$ ipython --no-banner

In [1]: import numpy as np

In [2]: from numpy import linalg as LA

In [3]: np.set_printoptions(suppress=True, linewidth=100)

In [4]: def rd(a):
   ...:     return np.round(a, 2) + 0
   ...: 

In [5]: m1 = np.load("a.npy")

In [6]: print(m1)
[[0 1 1]
 [1 0 1]
 [1 1 0]]

In [7]: # equal to its transpose

In [8]: rng = np.random.default_rng(8627)

In [9]: lab = rng.permutation(3)

In [10]: print(lab)
[1 0 2]

In [11]: A2 = m1[lab][:, lab]

In [12]: print(rd(LA.det(A2)), rd(LA.det(m1[lab])))
2.0 -2.0

In [13]: feats = np.load("w.npy")

In [14]: print(feats)
[[-0.95 -0.21 -3.49]
 [-1.12  0.22 -4.22]
 [-1.05 -0.11 -3.9 ]
 [-1.19 -0.02 -4.17]
 [-1.06 -0.08 -3.98]
 [-0.64  0.22 -3.81]
 [-1.   -0.28 -4.33]
 [-4.15 -2.79 -3.92]
 [-3.94 -2.59 -3.71]
 [-3.92 -3.06 -3.55]
 [-3.73 -3.08 -4.02]
 [-3.83 -2.63 -4.09]
 [-4.04 -3.08 -4.2 ]
 [-4.04 -3.15 -3.55]
 [ 5.21 -1.41  3.33]
 [ 5.42 -0.96  3.02]
 [ 5.44 -1.15  2.76]
 [ 5.28 -1.24  3.31]
 [ 5.36 -0.7   3.1 ]
 [ 4.37 -1.    2.67]
 [ 5.02 -0.67  2.79]]

In [15]: lab = feats[:, 0] > np.median(feats[:, 0])

In [16]: u = feats[lab].mean(axis=0) - feats[~lab].mean(axis=0)

In [17]: print(rd((((feats - feats.mean(axis=0)) @ u > 0) == lab).mean()))
0.86

In [18]: print(np.argsort(-np.abs(u).round(6), kind="stable"))
[0 2 1]

In [19]: A2 = feats / np.sqrt((feats ** 2).mean(axis=1, keepdims=True))

In [20]: print(rd(A2[1]))
[-0.44  0.09 -1.67]

In [21]: print(rd(LA.norm(A2, axis=1)))
[1.73 1.73 1.73 1.73 1.73 1.73 1.73 1.73 1.73 1.73 1.73 1.73 1.73 1.73 1.73 1.73 1.73 1.73 1.73
 1.73 1.73]
